% python3 -q
>>> import numpy as np
>>> import numpy.linalg as la
>>> np.set_printoptions(precision=3, suppress=True, linewidth=100, floatmode="fixed")
>>> rd = lambda a: np.round(a, 3) + 0
>>> E = np.load("out10.npy")
>>> rd(E)
array([[0.095, 0.095, 0.143, 0.143, 0.238, 0.143, 0.095, 0.048],
       [0.000, 0.500, 0.083, 0.000, 0.000, 0.083, 0.333, 0.000],
       [0.000, 0.059, 0.176, 0.235, 0.000, 0.235, 0.176, 0.118],
       [0.250, 0.150, 0.150, 0.250, 0.050, 0.150, 0.000, 0.000],
       [0.200, 0.000, 0.250, 0.150, 0.150, 0.000, 0.150, 0.100],
       [0.067, 0.167, 0.100, 0.167, 0.100, 0.167, 0.133, 0.100],
       [0.136, 0.091, 0.091, 0.045, 0.182, 0.182, 0.227, 0.045],
       [0.080, 0.160, 0.200, 0.040, 0.200, 0.080, 0.040, 0.200]])
>>> # row-stochastic, so 1 is an eigenvalue
>>> rng = np.random.default_rng(61425)
>>> B = E + rng.integers(-2, 3, (8, 6)) @ rng.integers(-2, 3, (6, 8))
>>> rd(B)
array([[  2.095,  -0.905,   2.143,   3.143, -10.762,  -3.857,  -2.905,  -7.952],
       [ -1.000,   0.500,   1.083,  -7.000,   0.000,  -0.917,  -6.667,   6.000],
       [  8.000,  -1.941,  -0.824,   8.235,  -8.000,  -1.765,   3.176,  -8.882],
       [ -6.750,  -0.850,   4.150,  -5.750,  -3.950,   1.150,  -4.000,   4.000],
       [ -0.800,   2.000,  -3.750,  -0.850,   1.150,   3.000,  -0.850,  -3.900],
       [ -1.933,   0.167,   4.100,   1.167,  -1.900,  -2.833,  -2.867,  -5.900],
       [  4.136,  -0.909,   1.091,   9.045,   0.182,  -1.818,   7.227,  -5.955],
       [  6.080,   3.160, -11.800,  -4.960,  -3.800,   4.080,  -5.960,  -0.800]])
>>> rd(B - E)
array([[  2.000,  -1.000,   2.000,   3.000, -11.000,  -4.000,  -3.000,  -8.000],
       [ -1.000,   0.000,   1.000,  -7.000,   0.000,  -1.000,  -7.000,   6.000],
       [  8.000,  -2.000,  -1.000,   8.000,  -8.000,  -2.000,   3.000,  -9.000],
       [ -7.000,  -1.000,   4.000,  -6.000,  -4.000,   1.000,  -4.000,   4.000],
       [ -1.000,   2.000,  -4.000,  -1.000,   1.000,   3.000,  -1.000,  -4.000],
       [ -2.000,   0.000,   4.000,   1.000,  -2.000,  -3.000,  -3.000,  -6.000],
       [  4.000,  -1.000,   1.000,   9.000,   0.000,  -2.000,   7.000,  -6.000],
       [  6.000,   3.000, -12.000,  -5.000,  -4.000,   4.000,  -6.000,  -1.000]])
>>> rd(la.svd(B - E, compute_uv=False))
array([26.639, 18.643, 16.217,  7.457,  5.327,  1.353,  0.000,  0.000])
>>> np.abs(B - E).sum(axis=1)
array([34.000, 23.000, 41.000, 31.000, 17.000, 21.000, 30.000, 41.000])
>>> x0 = np.array([3, -1, 3, -3, -1, 0, -1, 3])
>>> y = B @ x0
>>> beta, lr = np.zeros(8), 1 / la.norm(B, 2) ** 2
>>> for i in range(300):
...     beta -= lr * B.T @ (B @ beta - y)
...     if i % 50 == 0: print(i, round(la.norm(B @ beta - y), 3))
... 
0 34.611
50 3.49
100 2.969
150 2.632
200 2.338
250 2.08
>>> rd(la.cond(B))
np.float64(217.485)
>>> f = np.array([-3, 4, -1, -2, 0, 0, 5, 0])
>>> B = E + np.outer(f, np.eye(8)[2])
>>> rd(B)
array([[ 0.095,  0.095, -2.857,  0.143,  0.238,  0.143,  0.095,  0.048],
       [ 0.000,  0.500,  4.083,  0.000,  0.000,  0.083,  0.333,  0.000],
       [ 0.000,  0.059, -0.824,  0.235,  0.000,  0.235,  0.176,  0.118],
       [ 0.250,  0.150, -1.850,  0.250,  0.050,  0.150,  0.000,  0.000],
       [ 0.200,  0.000,  0.250,  0.150,  0.150,  0.000,  0.150,  0.100],
       [ 0.067,  0.167,  0.100,  0.167,  0.100,  0.167,  0.133,  0.100],
       [ 0.136,  0.091,  5.091,  0.045,  0.182,  0.182,  0.227,  0.045],
       [ 0.080,  0.160,  0.200,  0.040,  0.200,  0.080,  0.040,  0.200]])
>>> la.matrix_rank(B - E)
np.int64(1)
>>> rd(la.det(B) / la.det(E)), rd(1 + la.solve(E, f)[2])
(np.float64(-14.292), np.float64(-14.292))
>>> rd(la.matrix_power(E, 100))
array([[0.098, 0.169, 0.139, 0.126, 0.101, 0.138, 0.164, 0.065],
       [0.098, 0.169, 0.139, 0.126, 0.101, 0.138, 0.164, 0.065],
       [0.098, 0.169, 0.139, 0.126, 0.101, 0.138, 0.164, 0.065],
       [0.098, 0.169, 0.139, 0.126, 0.101, 0.138, 0.164, 0.065],
       [0.098, 0.169, 0.139, 0.126, 0.101, 0.138, 0.164, 0.065],
       [0.098, 0.169, 0.139, 0.126, 0.101, 0.138, 0.164, 0.065],
       [0.098, 0.169, 0.139, 0.126, 0.101, 0.138, 0.164, 0.065],
       [0.098, 0.169, 0.139, 0.126, 0.101, 0.138, 0.164, 0.065]])
>>> pr = np.eye(8)[5]
>>> for _ in range(7):
...     pr = pr @ E
...     print(pr.round(3))
... 
[0.067 0.167 0.100 0.167 0.100 0.167 0.133 0.100]
[0.105 0.176 0.140 0.128 0.100 0.132 0.151 0.068]
[0.097 0.172 0.139 0.126 0.101 0.137 0.163 0.065]
[0.098 0.170 0.138 0.126 0.101 0.138 0.164 0.065]
[0.098 0.170 0.138 0.126 0.101 0.138 0.164 0.065]
[0.098 0.170 0.138 0.126 0.101 0.138 0.164 0.065]
[0.098 0.169 0.139 0.126 0.101 0.138 0.164 0.065]
>>> x0 = np.array([-2, 3, -1, -3, -2, 2, -2, -3])
>>> y = E @ x0
>>> rd(y)
array([-1.000,  0.917, -0.941, -0.750, -2.000, -0.667, -0.818, -0.920])
>>> rd(la.solve(E, E[:, 3]))
array([0.000, 0.000, 0.000, 1.000, 0.000, 0.000, 0.000, 0.000])
>>> rd(la.solve(E, 3 * y))
array([-6.000,  9.000, -3.000, -9.000, -6.000,  6.000, -6.000, -9.000])
>>> th = np.sort(rng.uniform(-2, 2, 11))
>>> W0 = np.c_[th, th ** 2, th ** 3] @ np.array([[0, 2, -1], [0, 0, 1], [0, -2, 0]])
>>> rd(W0)
array([[ 0.000,  6.286,  4.550],
       [ 0.000,  3.613,  3.702],
       [ 0.000,  1.185,  2.705],
       [ 0.000, -0.359,  1.693],
       [ 0.000, -0.448,  0.293],
       [ 0.000, -0.385,  0.241],
       [ 0.000,  0.550, -0.211],
       [ 0.000,  0.752, -0.228],
       [ 0.000,  0.610, -0.171],
       [ 0.000, -2.760,  0.573],
       [ 0.000, -4.586,  0.893]])
>>> # rank 2
>>> th = np.radians(36)
>>> r_ = np.eye(3)
>>> r_[2, 2] = r_[1, 1] = np.cos(th)
>>> r_[2, 1], r_[1, 2] = -np.sin(th), np.sin(th)
>>> rd(r_)
array([[ 1.000,  0.000,  0.000],
       [ 0.000,  0.809,  0.588],
       [ 0.000, -0.588,  0.809]])
>>> B = W0 @ r_.T
>>> np.allclose(la.norm(W0, axis=1), la.norm(B, axis=1))
True
>>> rd(np.abs(B - W0).max(axis=0))
array([0.000, 1.486, 4.563])
>>> x0 = np.array([0, -2, -3])
>>> rd(la.norm(x0)), rd(la.norm(r_ @ x0))
(np.float64(3.606), np.float64(3.606))
>>> r_.T @ (r_ @ x0)
array([ 0.000, -2.000, -3.000])
>>> rd(np.sort(np.abs(np.degrees(np.angle(la.eigvals(r_))))))
array([ 0.000, 36.000, 36.000])
>>> np.unique(W0.round(6), axis=0).shape
(11, 3)
>>> rd(W0 @ la.pinv(W0) @ W0)
array([[ 0.000,  6.286,  4.550],
       [ 0.000,  3.613,  3.702],
       [ 0.000,  1.185,  2.705],
       [ 0.000, -0.359,  1.693],
       [ 0.000, -0.448,  0.293],
       [ 0.000, -0.385,  0.241],
       [ 0.000,  0.550, -0.211],
       [ 0.000,  0.752, -0.228],
       [ 0.000,  0.610, -0.171],
       [ 0.000, -2.760,  0.573],
       [ 0.000, -4.586,  0.893]])
>>> la.lstsq(W0[:-1].T, W0[-1])[2]
np.int32(2)
>>> np.abs(np.diag(la.qr(W0)[1])) > 1e-9
array([False,  True,  True])
>>> arr = np.array([[-1.0, 1.0, 0.0, 2.0],
...     [3.0, 0.0, 1.0, 3.0],
...     [-1.0, -3.0, 3.0, 2.0],
...     [0.0, 0.0, 0.0, 3.0]])
>>> rd(np.abs(la.eigvals(arr)).max())
np.float64(3.0)
>>> rd(la.det(arr))
np.float64(-39.0)
>>> np.trace(arr)
np.float64(5.0)
>>> (arr - arr.T) / 2
array([[ 0.000, -1.000,  0.500,  1.000],
       [ 1.000,  0.000,  2.000,  1.500],
       [-0.500, -2.000,  0.000,  1.000],
       [-1.000, -1.500, -1.000,  0.000]])
>>> rd(np.sort(np.abs(la.eigvals(arr))))
array([2.164, 2.451, 2.451, 3.000])
>>> rd(la.matrix_power(arr, 4))
array([[   9.000,  -14.000,    7.000,   75.000],
       [ -49.000,  -26.000,   14.000,  128.000],
       [ -70.000,  -49.000,   -5.000, -232.000],
       [   0.000,    0.000,    0.000,   81.000]])
>>> blk = np.stack([arr, -2 * arr, arr[::-1]])
>>> la.matrix_rank(blk)
array([4, 4, 4])
>>> blk.shape
(3, 4, 4)
>>> (blk @ arr.T).shape
(3, 4, 4)
>>> B = la.inv(arr)
>>> rd(la.det(arr) * B)
array([[  9.000,  -9.000,   3.000,   1.000],
       [-30.000,  -9.000,   3.000,  27.000],
       [-27.000, -12.000,  -9.000,  36.000],
       [  0.000,   0.000,   0.000, -13.000]])
>>> rd(B)
array([[-0.231,  0.231, -0.077, -0.026],
       [ 0.769,  0.231, -0.077, -0.692],
       [ 0.692,  0.308,  0.231, -0.923],
       [ 0.000,  0.000,  0.000,  0.333]])
>>> rd(la.inv(B))
array([[-1.000,  1.000,  0.000,  2.000],
       [ 3.000,  0.000,  1.000,  3.000],
       [-1.000, -3.000,  3.000,  2.000],
       [ 0.000,  0.000,  0.000,  3.000]])
>>> rd(la.slogdet(arr)[0])
np.float64(-1.0)
>>> lab = rng.permutation(4)
>>> lab
array([3, 1, 0, 2])
>>> B = arr[lab][:, lab]
>>> np.diag(B)
array([ 3.000,  0.000, -1.000,  3.000])
>>> np.allclose(B, arr)
False
>>> rd(np.sort(np.abs(la.eigvals(B))))
array([2.164, 2.451, 2.451, 3.000])
>>> F = np.load("a.npy")
>>> F
array([[ 5,  2,  0],
       [ 4,  1, -1],
       [ 5,  2,  0],
       [-1, -4, -6],
       [-1, -4, -6],
       [ 2, -1, -3],
       [ 3,  0, -2],
       [ 4,  1, -1]])
>>> r = la.matrix_rank(F)
>>> r
np.int64(2)
>>> null = la.svd(F)[2][r:].T
>>> [int(la.matrix_rank(F[:, :j + 1])) for j in range(3)]
[1, 2, 2]
>>> [int(la.matrix_rank(np.delete(F, i, axis=0))) for i in range(8)]
[2, 2, 2, 2, 2, 2, 2, 2]
>>> [int(la.matrix_rank(F[:i])) for i in range(1, len(F) + 1)]
[1, 2, 2, 2, 2, 2, 2, 2]
>>> rd(null @ null.T)
array([[ 0.105, -0.263,  0.158],
       [-0.263,  0.658, -0.395],
       [ 0.158, -0.395,  0.237]])
>>> np.allclose(F @ null, 0)
True
>>> rd(F @ null)
array([[0.000],
       [0.000],
       [0.000],
       [0.000],
       [0.000],
       [0.000],
       [0.000],
       [0.000]])
>>> null.shape
(3, 1)
>>> rd(null[:, 0] / null[np.abs(null[:, 0]).round(6).argmax(), 0])
array([-0.400,  1.000, -0.600])
>>> left, sigma, Vh = la.svd(F)
>>> np.argmax(sigma[:-1] / (sigma[1:] + 1e-6)) + 1
np.int64(2)
>>> B = left[:, :2] @ np.diag(sigma[:2]) @ Vh[:2]
>>> la.matrix_rank(F, rtol=0.05)
np.int64(2)
>>> rd(B)
array([[ 5.000,  2.000,  0.000],
       [ 4.000,  1.000, -1.000],
       [ 5.000,  2.000,  0.000],
       [-1.000, -4.000, -6.000],
       [-1.000, -4.000, -6.000],
       [ 2.000, -1.000, -3.000],
       [ 3.000,  0.000, -2.000],
       [ 4.000,  1.000, -1.000]])
>>> lab = rng.permutation(4)
>>> B = arr[:, lab] * rng.choice([-1, 1], 4)
>>> B
array([[-1.000, -1.000, -0.000, -2.000],
       [ 3.000, -0.000, -1.000, -3.000],
       [-1.000,  3.000, -3.000, -2.000],
       [ 0.000, -0.000, -0.000, -3.000]])
>>> left, _, Vh = la.svd(arr.T @ B)
>>> rd(la.lstsq(arr, B)[0])
array([[ 1.000,  0.000,  0.000,  0.000],
       [ 0.000, -1.000,  0.000,  0.000],
       [ 0.000,  0.000, -1.000,  0.000],
       [ 0.000,  0.000,  0.000, -1.000]])
>>> lab
array([0, 1, 2, 3])
>>> def softmax(z):
...     e = np.exp(z - z.max(axis=-1, keepdims=True))
...     return e / e.sum(axis=-1, keepdims=True)
... 
>>> rd(softmax(F).sum(axis=1))
array([1.000, 1.000, 1.000, 1.000, 1.000, 1.000, 1.000, 1.000])
>>> rd(softmax(F[3] + 5))
array([0.946, 0.047, 0.006])
>>> rd(softmax(10 * F[3]))
array([1.000, 0.000, 0.000])
>>> att = F @ F.T / np.sqrt(3)
>>> rd(softmax(att))
array([[0.491, 0.009, 0.491, 0.000, 0.000, 0.000, 0.000, 0.009],
       [0.453, 0.045, 0.453, 0.000, 0.000, 0.000, 0.004, 0.045],
       [0.491, 0.009, 0.491, 0.000, 0.000, 0.000, 0.000, 0.009],
       [0.000, 0.000, 0.000, 0.500, 0.500, 0.000, 0.000, 0.000],
       [0.000, 0.000, 0.000, 0.500, 0.500, 0.000, 0.000, 0.000],
       [0.000, 0.002, 0.000, 0.488, 0.488, 0.015, 0.005, 0.002],
       [0.272, 0.153, 0.272, 0.009, 0.009, 0.048, 0.086, 0.153],
       [0.453, 0.045, 0.453, 0.000, 0.000, 0.000, 0.004, 0.045]])
>>> A = np.diag(np.array([4, 3, 5, 4, 0, 3, 2, 5]))
>>> A
array([[4, 0, 0, 0, 0, 0, 0, 0],
       [0, 3, 0, 0, 0, 0, 0, 0],
       [0, 0, 5, 0, 0, 0, 0, 0],
       [0, 0, 0, 4, 0, 0, 0, 0],
       [0, 0, 0, 0, 0, 0, 0, 0],
       [0, 0, 0, 0, 0, 3, 0, 0],
       [0, 0, 0, 0, 0, 0, 2, 0],
       [0, 0, 0, 0, 0, 0, 0, 5]])
>>> f = np.array([-1, -3, -5, -2])
>>> B = arr + np.outer(f, np.eye(4)[3])
>>> la.matrix_rank(la.inv(B) - la.inv(arr), tol=1e-8)
np.int64(1)
>>> rd(la.det(B) / la.det(arr)), rd(1 + la.solve(arr, f)[3])
(np.float64(0.333), np.float64(0.333))
>>> lab = rng.permutation(8)
>>> lab
array([2, 3, 7, 5, 1, 0, 6, 4])
>>> B = A[lab][:, lab]
>>> np.allclose(B, A)
False
>>> np.trace(B)
np.int64(26)
>>> rd(la.det(B)), rd(la.det(A[lab]))
(np.float64(0.0), np.float64(0.0))
